$ python3 -q
>>> import numpy as np
>>> np.set_printoptions(precision=3, suppress=True, linewidth=160, legacy="1.25")
>>> rd = lambda a: np.round(a, 3) + 0
>>> J = np.loadtxt("test3.csv", delimiter=",")
>>> J
array([[0., 0., 0.],
       [2., 2., 5.],
       [0., 0., 0.],
       [5., 6., 7.],
       [0., 0., 0.],
       [0., 0., 0.],
       [5., 6., 7.],
       [2., 2., 5.],
       [0., 0., 2.],
       [0., 0., 2.],
       [0., 0., 0.],
       [2., 2., 7.],
       [0., 0., 0.],
       [2., 2., 5.],
       [3., 4., 2.],
       [0., 0., 0.],
       [2., 2., 5.],
       [2., 2., 7.],
       [0., 0., 2.],
       [0., 0., 0.],
       [3., 4., 2.],
       [0., 0., 0.],
       [0., 0., 0.]])
>>> W2 = J[[3, 18]].astype(float)
>>> for _ in range(5):
...     idx = np.linalg.norm(J[:, None] - W2, axis=-1).argmin(axis=1)
...     W2 = np.array([J[idx == j].mean(axis=0) for j in range(2)])
... 
>>> idx
array([1, 0, 1, 0, 1, 1, 0, 0, 1, 1, 1, 0, 1, 0, 0, 1, 0, 0, 1, 1, 0, 1, 1])
>>> rd(W2)
array([[2.8  , 3.2  , 5.2  ],
       [0.   , 0.   , 0.462]])
>>> print(rd(W2[1] - W2[0]))
[-2.8   -3.2   -4.738]
>>> np.bincount(idx)
array([10, 13])
>>> Uu, sv, Vt = np.linalg.svd(W2)
>>> print(np.argmax(sv[:-1] / (sv[1:] + 1e-6)) + 1)
1
>>> B = Uu[:, :1] @ np.diag(sv[:1]) @ Vt[:1]
>>> np.linalg.matrix_rank(W2, rtol=0.05)
1
>>> rd(np.linalg.norm(W2 - B, 2)), rd(sv[1])
(0.292, 0.292)
>>> gram = J.T @ J
>>> rd(np.linalg.svd(J, compute_uv=False) ** 2)
array([498.043,  37.851,   0.105])
>>> print(rd(np.linalg.eigvalsh(gram)[::-1]))
[498.043  37.851   0.105]
>>> np.diag(gram)
array([ 92., 128., 316.])
>>> print(np.trace(gram), (J ** 2).sum())
536.0 536.0
>>> gram
array([[ 92., 108., 150.],
       [108., 128., 168.],
       [150., 168., 316.]])
>>> B = np.c_[J[:, :1] @ np.array([[2]]), np.array([-2, 2, 2, 0, -2, -3, 0, -3, -2, -1, 0, -1, 1, 1, -1, -3, 2, 1, 1, -3, 1, -3, 3])]
>>> print(B)
[[ 0. -2.]
 [ 4.  2.]
 [ 0.  2.]
 [10.  0.]
 [ 0. -2.]
 [ 0. -3.]
 [10.  0.]
 [ 4. -3.]
 [ 0. -2.]
 [ 0. -1.]
 [ 0.  0.]
 [ 4. -1.]
 [ 0.  1.]
 [ 4.  1.]
 [ 6. -1.]
 [ 0. -3.]
 [ 4.  2.]
 [ 4.  1.]
 [ 0.  1.]
 [ 0. -3.]
 [ 6.  1.]
 [ 0. -3.]
 [ 0.  3.]]
>>> rd(np.linalg.norm(B - J @ np.linalg.lstsq(J, B)[0], axis=0))
array([0.   , 9.162])
>>> rd(np.linalg.lstsq(J, B[:, 0])[0])
array([2., 0., 0.])
>>> np.linalg.matrix_rank(np.c_[J, B])
4
>>> rd(np.linalg.norm(np.linalg.qr(J)[0].T @ B, axis=0) ** 2 / ((B ** 2).sum(axis=0) + 1e-12))
array([1.   , 0.024])
>>> q, r_ = np.linalg.qr(B)
>>> rd(np.abs(np.diag(r_)))
array([19.183,  9.264])
>>> print(rd(q.T @ q))
[[1. 0.]
 [0. 1.]]
>>> X = np.loadtxt("a.csv", delimiter=",")
>>> rd(X)
array([[-1.308,  1.628, -7.739,  3.638],
       [-7.486,  4.597,  2.657,  0.698],
       [-0.943, -2.918,  4.615,  7.328]])
>>> t3 = np.stack([X, -3 * X, X[::-1]])
>>> t3.shape
(3, 3, 4)
>>> rd(t3.sum(axis=0))
array([[  1.673,  -6.174,  20.093,   0.051],
       [  7.486,  -4.597,  -2.657,  -0.698],
       [  0.578,   7.463, -16.969, -11.018]])
>>> rd(np.einsum("bij,cij->bc", t3, t3))
array([[ 246.61 , -739.83 ,   59.581],
       [-739.83 , 2219.49 , -178.743],
       [  59.581, -178.743,  246.61 ]])
>>> rd(np.linalg.norm(t3, axis=(1, 2)))
array([15.704, 47.111, 15.704])
>>> rng = np.random.default_rng(522)
>>> B = X + rng.integers(-2, 3, (3, 1)) @ rng.integers(-2, 3, (1, 4))
>>> rd(B)
array([[-1.308,  1.628, -7.739,  3.638],
       [-9.486,  8.597, -1.343,  4.698],
       [-1.943, -0.918,  2.615,  9.328]])
>>> np.abs(B - X).sum(axis=1)
array([ 0., 14.,  7.])
>>> B = X / np.linalg.norm(X, axis=1)
Traceback (most recent call last):
  File "<python-input-42>", line 1, in <module>
    B = X / np.linalg.norm(X, axis=1)
        ~~^~~~~~~~~~~~~~~~~~~~~~~~~~~
ValueError: operands could not be broadcast together with shapes (3,4) (3,) 
>>> B = X / np.linalg.norm(X, axis=1, keepdims=True)
>>> gram = B @ B.T
>>> rd(np.linalg.norm(B, axis=1))
array([1., 1., 1.])
>>> np.linalg.norm(X, axis=1).argmax()
1
>>> rd(np.linalg.norm(X, 2))
10.0
>>> rd(np.linalg.norm(X, axis=1))
array([8.803, 9.204, 9.187])
>>> f, v = X[2], X[0]
>>> rd(f @ f)
84.401
>>> p = (f @ v) / (f @ f) * f
>>> rd(p)
array([ 0.14 ,  0.435, -0.687, -1.091])
>>> rd((v - p) @ f)
0.0
>>> np.linalg.matrix_rank(np.outer(f, v))
1
>>> rd(np.linalg.norm(f + v) ** 2 + np.linalg.norm(f - v) ** 2)
323.778
>>> W0 = np.load("out15.npy")
>>> W0
array([[ 1, -3],
       [-3,  9]])
>>> # looks like rank 1
>>> t3 = np.stack([W0, -3 * W0, W0[::-1]])
>>> (t3 @ W0.T).shape
(3, 2, 2)
>>> print(np.einsum("bij,cij->bc", t3, t3))
[[ 100 -300  -60]
 [-300  900  180]
 [ -60  180  100]]
>>> t3.sum(axis=0)
array([[ -5,  15],
       [  7, -21]])
>>> rd(np.linalg.det(t3))
array([0., 0., 0.])
>>> rd(np.trace(np.linalg.pinv(W0) @ W0))
1.0
>>> rank = np.linalg.matrix_rank(W0)
>>> rank
1
>>> N = np.linalg.svd(W0)[2][rank:].T
>>> print([int(np.linalg.matrix_rank(W0[:, :j + 1])) for j in range(2)])
[1, 1]
>>> print([int(np.linalg.matrix_rank(np.delete(W0, i, axis=0))) for i in range(2)])
[1, 1]
>>> rd(N[:, 0] / N[np.abs(N[:, 0]).round(6).argmax(), 0])
array([1.   , 0.333])
>>> rd(W0 @ N)
array([[0.],
       [0.]])
>>> print([int(np.linalg.matrix_rank(W0[:i])) for i in range(1, len(W0) + 1)])
[1, 1]
>>> np.linalg.matrix_rank(W0.T @ W0), np.linalg.matrix_rank(W0 @ W0.T)
(1, 1)
>>> np.linalg.rank(W0)
Traceback (most recent call last):
  File "<python-input-74>", line 1, in <module>
    np.linalg.rank(W0)
    ^^^^^^^^^^^^^^
AttributeError: module 'numpy.linalg' has no attribute 'rank'
>>> rd(np.linalg.svd(W0, compute_uv=False))
array([10.,  0.])
>>> W0.shape
(2, 2)
>>> W0 - W0[0]
array([[ 0,  0],
       [-4, 12]])
>>> np.unravel_index(np.abs(W0).argmax(), W0.shape)
(1, 1)
>>> Uu, sv, Vt = np.linalg.svd(W0)
>>> V = Vt[:(sv > 1e-8).sum()]
>>> vec = W0[0] + 4 * W0[1] + rng.integers(2) * np.eye(2)[0]
>>> vec
array([-11.,  33.])
>>> print(rd(np.diag(V.T @ V)))
[0.1 0.9]
>>> print(np.allclose(V.T @ V @ vec, vec))
True
>>> print(rd(V.T @ V))
[[ 0.1 -0.3]
 [-0.3  0.9]]
>>> M = np.load("m.npy")
>>> print(M)
[[ 5  3  1]
 [ 7  8  5]
 [ 7 13  7]
 [11 13 10]
 [12 15 13]
 [12 16 17]
 [17 18 19]
 [17 22 23]
 [22 24 23]
 [26 24 28]
 [26 27 31]
 [30 31 33]
 [30 32 36]
 [30 32 40]
 [33 33 45]
 [37 36 49]
 [39 36 53]
 [41 39 57]
 [44 44 62]
 [44 45 65]
 [45 47 67]
 [45 47 67]
 [49 51 71]
 [51 54 73]
 [51 55 76]
 [53 60 79]
 [58 60 83]]
>>> vec = np.array([9, 8, -9])
>>> target = J @ vec
>>> rd(np.linalg.pinv(J) @ J)
array([[1., 0., 0.],
       [0., 1., 0.],
       [0., 0., 1.]])
>>> rd(np.linalg.lstsq(J, target)[0])
array([ 9.,  8., -9.])
>>> rd(np.linalg.solve(J.T @ J, J.T @ target))
array([ 9.,  8., -9.])
>>> target = target + 0.02 * rng.normal(size=23)
>>> print(rd(target))
[ -0.071 -10.974  -0.012  29.994  -0.002  -0.007  29.994 -11.03  -17.979 -17.993   0.016 -29.004   0.009 -10.995  41.013   0.027 -11.05  -29.008 -18.024
  -0.013  41.034   0.024  -0.022]
>>> c, *_ = np.linalg.lstsq(J, target)
>>> c.round()
array([ 9.,  8., -9.])
>>> f, v = M[15], M[0]
>>> f @ v
342
>>> p = (f @ v) / (f @ f) * f
>>> np.linalg.matrix_rank(np.outer(f, v))
1
>>> (v - p) @ f
0.0
>>> print(np.outer(f, v))
[[185 111  37]
 [180 108  36]
 [245 147  49]]
>>> idx = M[:, 1] > np.median(M[:, 1])
>>> f = M[idx].mean(axis=0) - M[~idx].mean(axis=0)
>>> np.argsort(-np.abs(f).round(6), kind="stable")
array([2, 0, 1])
>>> idx.astype(int)
array([0, 0, 0, 0, 0, 0, 0, 0, 0, 0, 0, 0, 0, 0, 1, 1, 1, 1, 1, 1, 1, 1, 1, 1, 1, 1, 1])
>>> m1 = np.loadtxt("dump.csv", delimiter=",")
>>> rd(m1)
array([[-0.707,  0.707,  0.   ],
       [-0.707, -0.707,  0.   ],
       [ 0.   ,  0.   ,  1.   ]])
>>> vec = np.array([2, -3, -4])
>>> rd(np.linalg.inv(m1))
array([[-0.707, -0.707,  0.   ],
       [ 0.707, -0.707,  0.   ],
       [ 0.   ,  0.   ,  1.   ]])
>>> rd(np.linalg.det(m1))
1.0
>>> print(3 - np.linalg.matrix_rank(m1 - np.eye(3), tol=1e-8))
1
>>> m1.T @ (m1 @ vec)
array([ 2., -3., -4.])
>>> [p for p in range(1, 25) if np.allclose(np.linalg.matrix_power(m1, p), np.eye(3))]
[8, 16, 24]
>>> B = np.array([[3, -3, 3], [-1, -2, -1]])
>>> W2 = np.kron(B, m1)
>>> rd(W2)
array([[-2.121,  2.121,  0.   ,  2.121, -2.121,  0.   , -2.121,  2.121,  0.   ],
       [-2.121, -2.121,  0.   ,  2.121,  2.121,  0.   , -2.121, -2.121,  0.   ],
       [ 0.   ,  0.   ,  3.   ,  0.   ,  0.   , -3.   ,  0.   ,  0.   ,  3.   ],
       [ 0.707, -0.707,  0.   ,  1.414, -1.414,  0.   ,  0.707, -0.707,  0.   ],
       [ 0.707,  0.707,  0.   ,  1.414,  1.414,  0.   ,  0.707,  0.707,  0.   ],
       [ 0.   ,  0.   , -1.   ,  0.   ,  0.   , -2.   ,  0.   ,  0.   , -1.   ]])
>>> np.linalg.matrix_rank(W2)
6
>>> rd(np.linalg.norm(W2))
9.95
>>> np.count_nonzero(W2)
30
>>> np.linalg.matrix_rank(W2)
6
>>> rd(np.diff(W2, axis=0))
array([[ 0.   , -4.243,  0.   ,  0.   ,  4.243,  0.   ,  0.   , -4.243,  0.   ],
       [ 2.121,  2.121,  3.   , -2.121, -2.121, -3.   ,  2.121,  2.121,  3.   ],
       [ 0.707, -0.707, -3.   ,  1.414, -1.414,  3.   ,  0.707, -0.707, -3.   ],
       [ 0.   ,  1.414,  0.   ,  0.   ,  2.828,  0.   ,  0.   ,  1.414,  0.   ],
       [-0.707, -0.707, -1.   , -1.414, -1.414, -2.   , -0.707, -0.707, -1.   ]])
>>> np.zeros(6, 9)
Traceback (most recent call last):
  File "<python-input-123>", line 1, in <module>
    np.zeros(6, 9)
    ~~~~~~~~^^^^^^
TypeError: Cannot interpret '9' as a data type
>>> rd(W2.sum(axis=1))
array([ 0.   , -4.243,  3.   ,  0.   ,  5.657, -4.   ])
>>> W2.shape
(6, 9)
>>> mat = np.load("mat.npy")
>>> mat
array([[-30.798,   2.214, -49.599],
       [ -7.952,   1.889, -18.72 ],
       [ -6.061,   1.646, -15.65 ],
       [ -3.946,   1.25 , -11.886],
       [ -1.91 ,   0.603,  -7.493],
       [ -1.551,   0.425,  -6.51 ],
       [ -1.196,   0.201,  -5.362],
       [ -0.988,   0.029,  -4.524],
       [ -0.26 ,  -0.198,  -0.452],
       [  1.305,   0.909,   1.452],
       [  3.924,   2.503,   3.617],
       [  4.335,   2.738,   3.933],
       [  4.624,   2.901,   4.153],
       [  6.273,   3.808,   5.386],
       [  7.913,   4.678,   6.59 ],
       [  8.072,   4.761,   6.706],
       [ 10.733,   6.118,   8.633],
       [ 15.002,   8.202,  11.7  ],
       [ 17.355,   9.315,  13.387],
       [ 17.606,   9.433,  13.567],
       [ 36.57 ,  17.834,  27.223],
       [ 44.787,  21.28 ,  33.193],
       [ 59.598,  27.309,  44.033],
       [ 95.439,  41.259,  70.599],
       [102.316,  43.863,  75.741]])
>>> rd(np.linalg.norm(mat))
229.841
>>> np.count_nonzero(mat)
75
>>> mat[:, 3]
Traceback (most recent call last):
  File "<python-input-130>", line 1, in <module>
    mat[:, 3]
    ~~~^^^^^^
IndexError: index 3 is out of bounds for axis 1 with size 3
>>> vec = np.array([-4, 4, -1])
>>> target = mat @ vec
>>> rd(np.linalg.solve(mat.T @ mat, mat.T @ target))
array([-4.,  4., -1.])
>>> rd(np.linalg.lstsq(mat, target)[0])
array([-4.,  4., -1.])
>>> target = target + 0.05 * rng.normal(size=25)
>>> rd(target)
array([ 181.634,   58.082,   46.509,   32.645,   17.57 ,   14.421,   10.856,    8.589,    0.732,   -2.989,   -9.279,  -10.329,  -11.109,  -15.2  ,  -19.49 ,
        -20.029,  -27.143,  -38.87 ,  -45.521,  -46.281, -102.09 , -127.247, -173.223, -287.382, -309.645])
>>> c, *_ = np.linalg.lstsq(mat, target)
>>> c.round()
array([-4.,  4., -1.])
>>> print(rd(np.linalg.norm(target - mat @ c)))
0.207
>>> rd(c)
array([-4.006,  4.005, -0.996])
>>> print([round(float(np.linalg.norm(np.linalg.solve(mat.T @ mat + lam * np.eye(3), mat.T @ target))), 2) for lam in (0, 1, 10, 100)])
[5.75, 5.61, 4.71, 3.14]
>>> data = np.array([[0, 0, 0], [3, 0, 0], [0, 2, 0]])
>>> data
array([[0, 0, 0],
       [3, 0, 0],
       [0, 2, 0]])
>>> B = np.array([[2, -1, -1], [1, 2, 0], [3, -1, 3]])
>>> print(np.einsum("ij,ij->i", data, data))
[0 9 4]
>>> print(data @ B)
[[ 0  0  0]
 [ 6 -3 -3]
 [ 2  4  0]]
>>> np.vstack([data, B.T]).shape
(6, 3)
>>> np.einsum("ij->j", data)
array([3, 2, 0])
>>> rd(np.trace(np.linalg.pinv(data) @ data))
2.0
>>> np.unique(data.round(6), axis=0).shape
(3, 3)
>>> print(np.abs(np.diag(np.linalg.qr(data)[1])) > 1e-9)
[ True  True False]
>>> Uu, sv = np.linalg.svd(data)
Traceback (most recent call last):
  File "<python-input-152>", line 1, in <module>
    Uu, sv = np.linalg.svd(data)
    ^^^^^^
ValueError: too many values to unpack (expected 2)
>>> Uu, sv, Vt = np.linalg.svd(data, full_matrices=False)
>>> print((sv > 1e-8).sum())
2
>>> rd(sv / sv[0])
array([1.   , 0.667, 0.   ])
>>> Vt @ Vt.T
array([[1., 0., 0.],
       [0., 1., 0.],
       [0., 0., 1.]])
>>> Uu.T @ Uu
array([[1., 0., 0.],
       [0., 1., 0.],
       [0., 0., 1.]])
>>> data[:, 3]
Traceback (most recent call last):
  File "<python-input-158>", line 1, in <module>
    data[:, 3]
    ~~~~^^^^^^
IndexError: index 3 is out of bounds for axis 1 with size 3
>>> rd(data.mean(axis=0))
array([1.   , 0.667, 0.   ])
>>> np.linalg.matrix_rank(data)
2
>>> np.diff(data, axis=0)
array([[ 3,  0,  0],
       [-3,  2,  0]])
>>> rd(np.linalg.svd(data, compute_uv=False))
array([3., 2., 0.])
>>> np.count_nonzero(data)
2
>>> data.shape
(3, 3)
>>> np.abs(data).max()
3
>>> B = np.array([[2, 1], [1, 2]])
>>> W2 = np.kron(B, data)
>>> W2.shape
(6, 6)
>>> K = np.load("arr.npy")
>>> K
array([[1. , 0.5],
       [0.5, 1. ]])
>>> rd(np.sort(np.abs(np.linalg.eigvals(K))))
array([0.5, 1.5])
>>> np.linalg.determinant(K)
Traceback (most recent call last):
  File "<python-input-172>", line 1, in <module>
    np.linalg.determinant(K)
    ^^^^^^^^^^^^^^^^^^^^^
AttributeError: module 'numpy.linalg' has no attribute 'determinant'
>>> K.inv()
Traceback (most recent call last):
  File "<python-input-173>", line 1, in <module>
    K.inv()
    ^^^^^
AttributeError: 'numpy.ndarray' object has no attribute 'inv'
>>> (K - K.T) / 2
array([[0., 0.],
       [0., 0.]])
>>> print(rd(np.linalg.matrix_power(K, 4)))
[[2.562 2.5  ]
 [2.5   2.562]]
